>>> import numpy as np
>>> np.set_printoptions(precision=2, suppress=True, linewidth=100, legacy="1.25")
>>> M = np.load("x.npy")
>>> M
array([[-2,  1, -2,  1],
       [ 2,  5,  2,  5],
       [-2,  1, -2,  1],
       [-9, -6, -9, -6],
       [-4, -1, -4, -1],
       [-3,  0, -3,  0],
       [-8, -5, -8, -5],
       [ 6,  9,  6,  9]])
>>> Uu, s, Vh = np.linalg.svd(M)
>>> V = Vh[:(s > 1e-8).sum()]
>>> rng = np.random.default_rng(3111)
>>> x = M[1] + 2 * M[7] + rng.integers(2) * np.eye(4)[2]
>>> x
array([14., 23., 15., 23.])
>>> np.allclose(V.T @ V @ x, x)
False
>>> Uu, s, Vh = np.linalg.svd(M)
>>> s.round(2) + 0
array([26.6 ,  8.27,  0.  ,  0.  ])
>>> np.argmax(s[:-1] / (s[1:] + 1e-6)) + 1
2
>>> other = Uu[:, :2] @ np.diag(s[:2]) @ Vh[:2]
>>> np.round(np.linalg.norm(M - other) / np.linalg.norm(M), 2)
0.0
>>> rk = np.linalg.matrix_rank(M)
>>> rk
2
>>> ns = np.linalg.svd(M)[2][rk:].T
>>> np.round(ns @ ns.T, 2) + 0
array([[ 0.5,  0. , -0.5,  0. ],
       [ 0. ,  0.5,  0. , -0.5],
       [-0.5,  0. ,  0.5,  0. ],
       [ 0. , -0.5,  0. ,  0.5]])
>>> ns.shape
(4, 2)
>>> [int(np.linalg.matrix_rank(M[:, :j + 1])) for j in range(4)]
[1, 2, 2, 2]
>>> np.round(M @ ns, 2) + 0
array([[0., 0.],
       [0., 0.],
       [0., 0.],
       [0., 0.],
       [0., 0.],
       [0., 0.],
       [0., 0.],
       [0., 0.]])
>>> [int(np.linalg.matrix_rank(M[:i])) for i in range(1, len(M) + 1)]
[1, 2, 2, 2, 2, 2, 2, 2]
>>> ang = np.radians(60)
>>> r_ = np.eye(4)
>>> r_[1, 1] = r_[2, 2] = np.cos(ang)
>>> r_[1, 2], r_[2, 1] = -np.sin(ang), np.sin(ang)
>>> r_
array([[ 1.  ,  0.  ,  0.  ,  0.  ],
       [ 0.  ,  0.5 , -0.87,  0.  ],
       [ 0.  ,  0.87,  0.5 ,  0.  ],
       [ 0.  ,  0.  ,  0.  ,  1.  ]])
>>> other = M @ r_.T
>>> round(np.linalg.det(r_), 2), np.trace(r_)
(1.0, 3.0)
>>> other = M / np.sqrt((M ** 2).mean(axis=1, keepdims=True))
>>> other[5]
array([-1.41,  0.  , -1.41,  0.  ])
>>> data = np.load("sample8.npy")
>>> data
array([[ 0.,  0., -1.,  0., -1.,  0.,  0.,  0.],
       [ 0.,  0.,  0., -1.,  0., -1., -1., -1.],
       [-1.,  0.,  0.,  0., -1.,  0.,  0.,  0.],
       [ 0., -1.,  0.,  0.,  0., -1., -1., -1.],
       [-1.,  0., -1.,  0.,  0.,  0.,  0.,  0.],
       [ 0., -1.,  0., -1.,  0.,  0., -1., -1.],
       [ 0., -1.,  0., -1.,  0., -1.,  0., -1.],
       [ 0., -1.,  0., -1.,  0., -1., -1.,  0.]])
>>> other = M + rng.integers(-2, 3, (8, 2)) @ rng.integers(-2, 3, (2, 4))
>>> other
array([[  0,   0,  -3,  -1],
       [ -2,   8,   4,   7],
       [ -2,  -1,  -2,   5],
       [-13,   0,  -7, -10],
       [ -4,  -3,  -4,   3],
       [ -5,   1,  -2,   2],
       [-10,  -4,  -7,  -3],
       [  8,   8,   5,   7]])
>>> np.linalg.matrix_rank(other - M, tol=1e-8)
2
>>> np.abs(other - M).sum(axis=1)
array([ 6, 11,  6, 16,  6,  6,  6,  6])
>>> other - M
array([[ 2, -1, -1, -2],
       [-4,  3,  2,  2],
       [ 0, -2,  0,  4],
       [-4,  6,  2, -4],
       [ 0, -2,  0,  4],
       [-2,  1,  1,  2],
       [-2,  1,  1,  2],
       [ 2, -1, -1, -2]])
